$ ipython --no-banner

In [1]: import numpy as np

In [2]: import numpy.linalg as la

In [3]: np.set_printoptions(precision=4, suppress=True, linewidth=120, legacy="1.25")

In [4]: u = np.array([1, 6, -4, 2, 9]) + 0.5

In [5]: A = np.eye(5) - 2 * np.outer(u, u) / (u @ u)

In [6]: A
Out[6]: 
array([[ 0.9706, -0.1272,  0.0685, -0.0489, -0.186 ],
       [-0.1272,  0.4486,  0.2969, -0.2121, -0.8059],
       [ 0.0685,  0.2969,  0.8401,  0.1142,  0.4339],
       [-0.0489, -0.2121,  0.1142,  0.9184, -0.31  ],
       [-0.186 , -0.8059,  0.4339, -0.31  , -0.1778]])

In [7]: # keeps lengths

In [8]: W1 = np.array([[1, 4, 2, 1], [0, 5, 4, 5], [4, 0, 2, 1], [2, 3, 2, 1], [3, 2, 5, 0]])

In [9]: b = np.array([1, 0, 2, 1])

In [10]: act = np.maximum(A @ W1 + b, 0)

In [11]: (act > 0).astype(int)
Out[11]: 
array([[1, 1, 1, 1],
       [0, 0, 0, 1],
       [1, 1, 1, 1],
       [1, 1, 1, 1],
       [1, 0, 0, 0]])

In [12]: la.matrix_rank(act)
Out[12]: 4

In [13]: (act > 0).mean(axis=0)
Out[13]: array([0.8, 0.6, 0.6, 0.8])

In [14]: C = np.array([[-6, -2], [-2, -2], [3, 3], [4, 6]])

In [15]: W1 @ C
Out[15]: 
array([[ -4,   2],
       [ 22,  32],
       [-14,   4],
       [ -8,   2],
       [ -7,   5]])

In [16]: out = np.array([[3, 1, -3], [3, -1, -1]])

In [17]: C = np.kron(out, A)

In [18]: C.shape
Out[18]: (10, 15)

In [19]: la.matrix_rank(C)
Out[19]: 10

In [20]: x = np.array([-1, -1, 2, -2, 1])

In [21]: A.T @ (A @ x)
Out[21]: array([-1., -1.,  2., -2.,  1.])

In [22]: 5 - la.matrix_rank(A - np.eye(5), tol=1e-8)
Out[22]: 4

In [23]: [p for p in range(1, 25) if np.allclose(la.matrix_power(A, p), np.eye(5))]
Out[23]: [2, 4, 6, 8, 10, 12, 14, 16, 18, 20, 22, 24]

In [24]: np.abs(la.eigvals(A))
Out[24]: array([1., 1., 1., 1., 1.])

In [25]: la.inv(A)
Out[25]: 
array([[ 0.9706, -0.1272,  0.0685, -0.0489, -0.186 ],
       [-0.1272,  0.4486,  0.2969, -0.2121, -0.8059],
       [ 0.0685,  0.2969,  0.8401,  0.1142,  0.4339],
       [-0.0489, -0.2121,  0.1142,  0.9184, -0.31  ],
       [-0.186 , -0.8059,  0.4339, -0.31  , -0.1778]])

In [26]: np.sort(np.abs(np.degrees(np.angle(la.eigvals(A)))))
Out[26]: array([  0.,   0.,   0.,   0., 180.])

In [27]: np.round(la.norm(x), 4), round(float(la.norm(A @ x)), 4)
Out[27]: (3.3166, 3.3166)

In [28]: M = np.loadtxt("sample15.csv", delimiter=",")

In [29]: M
Out[29]: 
array([[ 1.6981,  0.0013,  2.3678,  2.6445,  5.3556, -1.6526],
       [-1.4183,  0.2987, -1.5849, -0.8094, -2.7745,  1.128 ],
       [ 0.3257, -0.1374,  0.3879, -0.1821,  0.2615, -0.2819],
       [-0.9683,  0.2219, -0.8899, -0.3454, -1.5273,  0.6723],
       [ 0.2672,  0.0609,  0.6315,  0.6486,  1.2407, -0.4199],
       [ 0.2519,  0.3142,  1.0544,  2.2429,  3.2586, -0.6177],
       [ 0.3115, -0.1133,  0.4069, -0.178 ,  0.2432, -0.3202],
       [ 0.0323,  0.1009,  0.4427,  0.3007,  0.5775, -0.2972],
       [ 0.3684,  0.2976,  1.2308,  2.0651,  3.188 , -0.7893]])

In [30]: th = np.radians(36)

In [31]: Rm = np.eye(6)

In [32]: Rm[1, 1] = Rm[4, 4] = np.cos(th)

In [33]: Rm[1, 4], Rm[4, 1] = -np.sin(th), np.sin(th)

In [34]: Rm
Out[34]: 
array([[ 1.    ,  0.    ,  0.    ,  0.    ,  0.    ,  0.    ],
       [ 0.    ,  0.809 ,  0.    ,  0.    , -0.5878,  0.    ],
       [ 0.    ,  0.    ,  1.    ,  0.    ,  0.    ,  0.    ],
       [ 0.    ,  0.    ,  0.    ,  1.    ,  0.    ,  0.    ],
       [ 0.    ,  0.5878,  0.    ,  0.    ,  0.809 ,  0.    ],
       [ 0.    ,  0.    ,  0.    ,  0.    ,  0.    ,  1.    ]])

In [35]: out = M @ Rm.T

In [36]: np.round(la.det(Rm), 4), round(float(np.trace(Rm)), 4)
Out[36]: (1.0, 5.618)

In [37]: np.allclose(la.norm(M, axis=1), la.norm(out, axis=1))
Out[37]: True

In [38]: la.svd(M, compute_uv=False), la.svd(out, compute_uv=False)
Out[38]: 
(array([10.    ,  2.    ,  0.4   ,  0.08  ,  0.016 ,  0.0032]),
 array([10.    ,  2.    ,  0.4   ,  0.08  ,  0.016 ,  0.0032]))

In [39]: Uu, sigma, Vt = la.svd(M, full_matrices=False)

In [40]: np.abs(Uu[:, 0]).round(6).argmax()
Out[40]: 0

In [41]: (sigma > 1e-8).sum()
Out[41]: 6

In [42]: sigma
Out[42]: array([10.    ,  2.    ,  0.4   ,  0.08  ,  0.016 ,  0.0032])

In [43]: np.abs(Vt[0])
Out[43]: array([0.2192, 0.0102, 0.3463, 0.4021, 0.784 , 0.2357])

In [44]: sigma / sigma[0]
Out[44]: array([1.    , 0.2   , 0.04  , 0.008 , 0.0016, 0.0003])

In [45]: np.allclose(Uu * sigma @ Vt, M)
Out[45]: True

In [46]: t3 = np.stack([M, 2 * M, M[::-1]])

In [47]: t3.shape
Out[47]: (3, 9, 6)

In [48]: np.einsum("bij,cij->bc", t3, t3)
Out[48]: 
array([[104.1673, 208.3346,  37.9363],
       [208.3346, 416.6693,  75.8726],
       [ 37.9363,  75.8726, 104.1673]])

In [49]: la.norm(t3, axis=(1, 2))
Out[49]: array([10.2062, 20.4125, 10.2062])

In [50]: la.matrix_rank(t3.reshape(3, -1))
Out[50]: 2

In [51]: E = np.load("arr.npy")

In [52]: E
Out[52]: 
array([[ 1.1834, -0.5925,  1.766 ,  1.7696,  0.5995],
       [ 2.5754, -1.2726,  3.8992,  3.8597,  1.2932],
       [-0.4036,  0.1948, -0.582 , -0.5911, -0.2065],
       [ 0.9346, -0.4673,  1.4073,  1.4097,  0.4813],
       [-0.1238,  0.0631, -0.2041, -0.1839, -0.0902],
       [-0.5282,  0.2731, -0.7976, -0.7492, -0.2802],
       [ 1.9168, -0.9293,  2.9079,  2.8767,  0.9848],
       [ 1.0844, -0.5592,  1.6849,  1.6422,  0.5516],
       [-0.698 ,  0.4035, -1.1112, -1.0871, -0.3901],
       [ 1.0583, -0.4919,  1.5516,  1.5445,  0.4951],
       [ 3.421 , -1.7259,  5.1853,  5.1819,  1.6953],
       [-1.499 ,  0.7493, -2.2268, -2.2086, -0.7833],
       [ 0.753 , -0.3546,  1.1536,  1.0858,  0.3461],
       [ 0.8333, -0.441 ,  1.3121,  1.2836,  0.3664],
       [ 1.5358, -0.7809,  2.3342,  2.2947,  0.7638],
       [-0.478 ,  0.2417, -0.6952, -0.7434, -0.2272],
       [ 2.7083, -1.3664,  4.06  ,  4.0425,  1.3764],
       [-1.7181,  0.8373, -2.5491, -2.5348, -0.886 ],
       [ 2.1741, -1.0532,  3.2644,  3.233 ,  1.0399],
       [ 4.0733, -1.9952,  6.1052,  6.1499,  1.9961],
       [ 2.7485, -1.3925,  4.1772,  4.1881,  1.4187],
       [-1.1655,  0.5538, -1.7148, -1.7269, -0.6054],
       [-2.2926,  1.1506, -3.5077, -3.4966, -1.1598],
       [-3.2622,  1.6423, -4.8732, -4.867 , -1.6497],
       [-0.2511,  0.1122, -0.3616, -0.3549, -0.1216],
       [-0.4946,  0.2193, -0.7129, -0.7144, -0.2154],
       [ 0.6903, -0.3301,  0.9685,  0.9672,  0.333 ],
       [ 0.8582, -0.4507,  1.3725,  1.345 ,  0.3959],
       [-0.8853,  0.4579, -1.2657, -1.3431, -0.4391],
       [-2.1992,  1.0513, -3.307 , -3.2892, -1.0691]])

In [53]: hat = E @ la.solve(E.T @ E, E.T)

In [54]: np.allclose(hat @ hat, hat)
Out[54]: True
